>>> import numpy as np
>>> import numpy.linalg as la
>>> np.set_printoptions(precision=4, suppress=True, linewidth=100, sign=" ")
>>> tidy = lambda a: np.round(a, 4) + 0
>>> rng = np.random.default_rng(25)
>>> A = np.eye(3, dtype=int)[rng.permutation(3)] * np.array([1, 1, 1])
>>> A
array([[ 0,  1,  0],
       [ 0,  0,  1],
       [ 1,  0,  0]])
>>> O, R = la.qr(A)
>>> np.trace(O @ O.T)
np.float64(3.0)
>>> np.abs(np.diag(R))
array([ 1.,  1.,  1.])
>>> O.T @ O
array([[ 1.,  0.,  0.],
       [ 0.,  1.,  0.],
       [ 0.,  0.,  1.]])
>>> R
array([[-1.,  0.,  0.],
       [ 0., -1.,  0.],
       [ 0.,  0.,  1.]])
>>> x0 = np.array([1, 6, -4])
>>> (A * x0).sum(axis=1)
array([ 6, -4,  1])
>>> A @ (2 * x0)
array([12, -8,  2])
>>> print(A * x0)
[[ 0  6  0]
 [ 0  0 -4]
 [ 1  0  0]]
>>> A @ np.ones(3)
array([ 1.,  1.,  1.])
>>> np.einsum("ij,j->i", A, x0)
array([ 6, -4,  1])
>>> print((A @ x0).argmax())
0
>>> A @ x0
array([ 6, -4,  1])
>>> x0 = np.array([-7, -2, 5])
>>> [p for p in range(1, 25) if np.allclose(la.matrix_power(A, p), np.eye(3))]
[3, 6, 9, 12, 15, 18, 21, 24]
>>> 3 - la.matrix_rank(A - np.eye(3), tol=1e-8)
np.int64(1)
>>> A.T @ (A @ x0)
array([-7, -2,  5])
>>> tidy(la.norm(x0)), tidy(la.norm(A @ x0))
(np.float64(8.8318), np.float64(8.8318))
>>> z = rng.permutation(3)
>>> print(z)
[ 1  2  0]
>>> Y = A[z][:, z]
>>> np.trace(Y)
np.int64(0)
>>> tidy(la.det(Y)), tidy(la.det(A[z]))
(np.float64(1.0), np.float64(1.0))
>>> print(np.allclose(Y, A))
True
>>> np.diag(Y)
array([ 0,  0,  0])
>>> Y
array([[ 0,  1,  0],
       [ 0,  0,  1],
       [ 1,  0,  0]])
